>>> import numpy as np
>>> import numpy.linalg as la
>>> np.set_printoptions(precision=3, suppress=True, linewidth=100)
>>> rnd = lambda a: np.round(a, 3) + 0
>>> J = np.load("data.npy")
>>> J
array([[11.,  9.,  9.,  0.,  0.,  6.,  3.],
       [ 9., 11.,  9.,  0.,  0.,  6.,  3.],
       [ 9.,  9., 11.,  0.,  0.,  6.,  3.],
       [ 0.,  0.,  0.,  2.,  0.,  0.,  0.],
       [ 0.,  0.,  0.,  0.,  2.,  0.,  0.],
       [ 6.,  6.,  6.,  0.,  0.,  6.,  2.],
       [ 3.,  3.,  3.,  0.,  0.,  2.,  3.]])
>>> # 3 groups of indices that never mix
>>> vec = np.ones(7)
>>> for _ in range(6):
...     vec = J @ vec
...     vec /= la.norm(vec)
...     print(round(vec @ J @ vec, 3))
... 
33.939
34.0
34.0
34.0
34.0
34.0
>>> rnd(la.eigvalsh(J)[-1])
np.float64(34.0)
>>> A2 = np.array([[0, -1], [-2, 1]])
>>> basis = np.array([[-5, 0], [-3, -5]])
>>> K = np.kron(A2, basis)
>>> K
array([[ 0,  0,  5,  0],
       [ 0,  0,  3,  5],
       [10,  0, -5,  0],
       [ 6, 10, -3, -5]])
>>> W1 = np.array([[6, -5, -3], [-7, -6, -7], [-4, 7, 4], [-1, -7, 8]])
>>> beta = np.array([3, 3, 4])
>>> hid = np.maximum(K @ W1 + beta, 0)
>>> hid
array([[ 0, 38, 24],
       [ 0,  0, 56],
       [83,  0,  0],
       [ 0,  0,  0]])
>>> la.matrix_rank(hid)
np.int64(3)
>>> (hid > 0).astype(int)
array([[0, 1, 1],
       [0, 0, 1],
       [1, 0, 0],
       [0, 0, 0]])
>>> basis = np.array([[0, 2], [2, 1], [2, 2]])
>>> W1 @ basis
array([[-16,   1],
       [-26, -34],
       [ 22,   7],
       [  2,   7]])
>>> hid @ basis
array([[124,  86],
       [112, 112],
       [  0, 166],
       [  0,   0]])
>>> rng = np.random.default_rng(95)
>>> A2 = K + rng.integers(-2, 3, (4, 1)) @ rng.integers(-2, 3, (1, 4))
>>> A2
array([[ 0,  0,  5,  0],
       [ 0,  0,  3,  5],
       [10,  2, -5,  2],
       [ 6,  8, -3, -7]])
>>> A2 - K
array([[ 0,  0,  0,  0],
       [ 0,  0,  0,  0],
       [ 0,  2,  0,  2],
       [ 0, -2,  0, -2]])
>>> rnd(la.svd(A2 - K, compute_uv=False))
array([4., 0., 0., 0.])
>>> la.matrix_rank(A2 - K, tol=1e-8)
np.int64(1)
